% python3 -q
>>> import numpy as np
>>> np.set_printoptions(precision=2, suppress=True, linewidth=140, floatmode="fixed")
>>> arr = np.loadtxt("case18.csv", delimiter=",")
>>> arr
array([[ -9.21,   4.76,   8.28,  12.74],
       [ -2.12,   0.51,   2.87,   4.48],
       [  0.24,  -0.26,   0.78,   0.80],
       [ -0.26,  -0.33,  -1.03,  -0.44],
       [ -0.27,  -0.44,  -1.23,  -0.52],
       [ -0.23,  -0.85,  -1.90,  -0.82],
       [ -0.16,  -1.16,  -2.37,  -1.04],
       [ -0.16,  -1.20,  -2.42,  -1.06],
       [  2.09,  -6.04,  -8.40,  -4.45],
       [  3.07,  -7.73, -10.32,  -5.66],
       [ 10.31, -18.79, -22.43, -13.96]])
>>> ang = np.radians(36)
>>> R = np.eye(4)
>>> R[2, 2] = R[0, 0] = np.cos(ang)
>>> R[2, 0], R[0, 2] = -np.sin(ang), np.sin(ang)
>>> R
array([[ 0.81,  0.00,  0.59,  0.00],
       [ 0.00,  1.00,  0.00,  0.00],
       [-0.59,  0.00,  0.81,  0.00],
       [ 0.00,  0.00,  0.00,  1.00]])
>>> B = arr @ R.T
>>> np.allclose(np.linalg.norm(arr, axis=1), np.linalg.norm(B, axis=1))
True
>>> np.round(np.linalg.svd(arr, compute_uv=False), 2) + 0, np.round(np.linalg.svd(B, compute_uv=False), 2) + 0
(array([42.47,  9.05,  2.93,  0.00]), array([42.47,  9.05,  2.93,  0.00]))
>>> B = arr / np.linalg.norm(arr, axis=1)
Traceback (most recent call last):
  File "<python-input-12>", line 1, in <module>
    B = arr / np.linalg.norm(arr, axis=1)
        ~~~~^~~~~~~~~~~~~~~~~~~~~~~~~~~~~
ValueError: operands could not be broadcast together with shapes (11,4) (11,) 
>>> B = arr / np.linalg.norm(arr, axis=1, keepdims=True)
>>> G = B @ B.T
>>> G[0]
array([ 1.00,  0.97,  0.61, -0.60, -0.62, -0.68, -0.71, -0.71, -0.83, -0.84, -0.88])
>>> np.linalg.norm(B, axis=1)
array([1.00, 1.00, 1.00, 1.00, 1.00, 1.00, 1.00, 1.00, 1.00, 1.00, 1.00])
>>> (np.abs(G) > 0.9).astype(int)
array([[1, 1, 0, 0, 0, 0, 0, 0, 0, 0, 0],
       [1, 1, 0, 0, 0, 0, 0, 0, 0, 0, 0],
       [0, 0, 1, 0, 0, 0, 0, 0, 0, 0, 0],
       [0, 0, 0, 1, 1, 1, 1, 1, 0, 0, 0],
       [0, 0, 0, 1, 1, 1, 1, 1, 0, 0, 0],
       [0, 0, 0, 1, 1, 1, 1, 1, 1, 1, 0],
       [0, 0, 0, 1, 1, 1, 1, 1, 1, 1, 1],
       [0, 0, 0, 1, 1, 1, 1, 1, 1, 1, 1],
       [0, 0, 0, 0, 0, 1, 1, 1, 1, 1, 1],
       [0, 0, 0, 0, 0, 1, 1, 1, 1, 1, 1],
       [0, 0, 0, 0, 0, 0, 1, 1, 1, 1, 1]])
>>> Z = arr[[3, 8]].astype(float)
>>> for _ in range(5):
...     z = np.linalg.norm(arr[:, None] - Z, axis=-1).argmin(axis=1)
...     Z = np.array([arr[z == j].mean(axis=0) for j in range(2)])
... 
>>> z
array([0, 0, 0, 0, 0, 0, 0, 0, 1, 1, 1])
>>> np.abs(Z[1] - Z[0]).argmax()
np.int64(2)
>>> np.bincount(z)
array([8, 3])
>>> Z
array([[ -1.52,   0.13,   0.37,   1.77],
       [  5.15, -10.85, -13.72,  -8.02]])
>>> Z[1] - Z[0]
array([  6.68, -10.98, -14.09,  -9.79])
>>> F = np.loadtxt("run5.csv", delimiter=",")
>>> F
array([[-2.70, -0.59, -1.17],
       [ 0.28, -2.88,  0.80],
       [-1.28,  0.61,  2.64]])
>>> proj = np.triu(np.array([[1, 3, 3], [-1, -3, -2], [2, 1, 1]]), 1) + np.eye(3)
>>> B = proj @ F @ np.linalg.inv(proj)
>>> np.linalg.matrix_rank(B)
np.int64(3)
>>> round(np.linalg.det(B), 2)
np.float64(27.0)
>>> np.round(np.einsum("ii->", F), 2)
np.float64(-2.93)
>>> np.linalg.eigvals(F)
array([ 3.00+0.00j, -2.97+0.45j, -2.97-0.45j])
>>> B = np.array([[-3, 2], [5, -5]])
>>> Z = np.kron(B, F)
>>> round(np.linalg.norm(Z, 2), 2), round(float(np.linalg.norm(B, 2) * np.linalg.norm(F, 2)), 2)
(np.float64(23.74), 23.74)
>>> np.linalg.matrix_rank(Z)
np.int64(6)
>>> rng = np.random.default_rng(580)
>>> z = rng.permutation(3)
>>> z
array([1, 0, 2])
>>> B = F[z][:, z]
>>> round(np.trace(B), 2)
np.float64(-2.93)
>>> B
array([[-2.88,  0.28,  0.80],
       [-0.59, -2.70, -1.17],
       [ 0.61, -1.28,  2.64]])
>>> np.diag(B)
array([-2.88, -2.70,  2.64])
>>> np.sort(np.abs(np.linalg.eigvals(B)))
array([3.00, 3.00, 3.00])
>>> np.round(np.linalg.det(B), 2), round(float(np.linalg.det(F[z])), 2)
(np.float64(27.0), -27.0)
>>> q, _ = np.linalg.qr(np.array([[1.3], [-0.4], [-0.3], [0.5], [0.1]]))
>>> mat = q @ q.T
>>> mat.round(2) + 0
array([[ 0.77, -0.24, -0.18,  0.30,  0.06],
       [-0.24,  0.07,  0.05, -0.09, -0.02],
       [-0.18,  0.05,  0.04, -0.07, -0.01],
       [ 0.30, -0.09, -0.07,  0.11,  0.02],
       [ 0.06, -0.02, -0.01,  0.02,  0.00]])
>>> # rank 1
>>> np.linalg.cond(mat) > 100
np.True_
>>> round(float(np.linalg.norm(mat, 2) / np.linalg.norm(mat)), 2)
1.0
>>> Uu, sigma, vt = np.linalg.svd(arr)
>>> evecs = vt[:(sigma > 1e-8).sum()]
>>> x0 = arr[9] + 2 * arr[2] + rng.integers(2) * np.eye(4)[0]
>>> x0
array([ 4.54, -8.24, -8.76, -4.06])
>>> round(np.linalg.norm(x0 - evecs.T @ evecs @ x0), 2)
np.float64(0.5)
>>> np.linalg.norm(mat, axis=0)
array([0.88, 0.27, 0.20, 0.34, 0.07])
>>> np.linalg.norm(mat, axis=1)
array([0.88, 0.27, 0.20, 0.34, 0.07])
>>> round(float(np.linalg.norm(mat, "nuc")), 2)
1.0
>>> round(float(np.linalg.norm(mat, 1)), 2), round(float(np.linalg.norm(mat, np.inf)), 2)
(1.54, 1.54)
>>> round(np.linalg.norm(mat[1] - mat[0]), 2)
np.float64(1.15)
>>> round(float(np.linalg.norm(mat[1], 1)), 2), round(np.linalg.norm(mat[1], np.inf), 2)
(0.47, np.float64(0.24))
>>> np.round(np.linalg.norm(mat) ** 2 / np.linalg.norm(mat, 2) ** 2, 2)
np.float64(1.0)
>>> round(np.linalg.norm(mat, 2), 2)
np.float64(1.0)
>>> Uu, sigma, vt = np.linalg.svd(mat)
>>> evecs = vt[:(sigma > 1e-8).sum()]
>>> x0 = mat[2] + 2 * mat[0] + rng.integers(2) * np.eye(5)[3]
>>> x0
array([ 1.36, -0.42, -0.31,  0.52,  0.10])
>>> np.round(np.diag(evecs.T @ evecs), 2) + 0
array([0.77, 0.07, 0.04, 0.11, 0.00])
>>> np.round(np.linalg.norm(x0 - evecs.T @ evecs @ x0), 2)
np.float64(0.0)
>>> np.round(evecs.T @ evecs, 2) + 0
array([[ 0.77, -0.24, -0.18,  0.30,  0.06],
       [-0.24,  0.07,  0.05, -0.09, -0.02],
       [-0.18,  0.05,  0.04, -0.07, -0.01],
       [ 0.30, -0.09, -0.07,  0.11,  0.02],
       [ 0.06, -0.02, -0.01,  0.02,  0.00]])
>>> np.allclose(evecs.T @ evecs @ x0, x0)
True
>>> data = np.loadtxt("m.csv", delimiter=",")
>>> data
array([[ -1.00,   1.00,   1.00,   0.00],
       [ -2.00,   0.00,   2.00,   0.00],
       [  0.00,  -1.00,   3.00,  -2.00],
       [ -1.00,   1.00,   4.00,  -4.00],
       [ -2.00,   2.00,   2.00,  -6.00],
       [ -2.00,   1.00,   2.00,  -7.00],
       [  0.00,   0.00,   3.00,  -5.00],
       [  1.00,   1.00,   1.00,  -5.00],
       [  1.00,   0.00,   1.00,  -7.00],
       [  0.00,  -1.00,   2.00,  -8.00],
       [  1.00,  -1.00,   1.00,  -9.00],
       [ -1.00,  -3.00,   0.00,  -8.00],
       [ -3.00,  -4.00,  -2.00, -10.00],
       [ -4.00,  -3.00,   0.00,  -8.00],
       [ -6.00,  -2.00,   2.00,  -7.00],
       [ -7.00,  -2.00,   2.00,  -9.00],
       [ -7.00,   0.00,   4.00,  -8.00],
       [ -9.00,   1.00,   4.00,  -8.00],
       [-10.00,   1.00,   6.00,  -7.00],
       [-10.00,   1.00,   8.00,  -6.00],
       [ -8.00,  -1.00,   7.00,  -5.00],
       [ -8.00,   0.00,   7.00,  -7.00],
       [ -9.00,   1.00,   8.00,  -9.00],
       [ -9.00,  -1.00,  10.00,  -8.00],
       [ -9.00,  -3.00,   9.00,  -9.00],
       [ -8.00,  -5.00,  10.00, -11.00]])
>>> x0 = np.array([1, -2, 0, -1])
>>> h1 = np.maximum(data @ x0, 0)
>>> h1
array([ 0.00,  0.00,  4.00,  1.00,  0.00,  3.00,  5.00,  4.00,  8.00, 10.00, 12.00, 13.00, 15.00, 10.00,  5.00,  6.00,  1.00,  0.00,  0.00,
        0.00,  0.00,  0.00,  0.00,  1.00,  6.00, 13.00])
>>> data * (h1 > 1e-9)[:, None]
array([[ -0.00,   0.00,   0.00,   0.00],
       [ -0.00,   0.00,   0.00,   0.00],
       [  0.00,  -1.00,   3.00,  -2.00],
       [ -1.00,   1.00,   4.00,  -4.00],
       [ -0.00,   0.00,   0.00,  -0.00],
       [ -2.00,   1.00,   2.00,  -7.00],
       [  0.00,   0.00,   3.00,  -5.00],
       [  1.00,   1.00,   1.00,  -5.00],
       [  1.00,   0.00,   1.00,  -7.00],
       [  0.00,  -1.00,   2.00,  -8.00],
       [  1.00,  -1.00,   1.00,  -9.00],
       [ -1.00,  -3.00,   0.00,  -8.00],
       [ -3.00,  -4.00,  -2.00, -10.00],
       [ -4.00,  -3.00,   0.00,  -8.00],
       [ -6.00,  -2.00,   2.00,  -7.00],
       [ -7.00,  -2.00,   2.00,  -9.00],
       [ -7.00,   0.00,   4.00,  -8.00],
       [ -0.00,   0.00,   0.00,  -0.00],
       [ -0.00,   0.00,   0.00,  -0.00],
       [ -0.00,   0.00,   0.00,  -0.00],
       [ -0.00,  -0.00,   0.00,  -0.00],
       [ -0.00,   0.00,   0.00,  -0.00],
       [ -0.00,   0.00,   0.00,  -0.00],
       [ -9.00,  -1.00,  10.00,  -8.00],
       [ -9.00,  -3.00,   9.00,  -9.00],
       [ -8.00,  -5.00,  10.00, -11.00]])
>>> np.maximum(data @ (3 * x0), 0)
array([ 0.00,  0.00, 12.00,  3.00,  0.00,  9.00, 15.00, 12.00, 24.00, 30.00, 36.00, 39.00, 45.00, 30.00, 15.00, 18.00,  3.00,  0.00,  0.00,
        0.00,  0.00,  0.00,  0.00,  3.00, 18.00, 39.00])
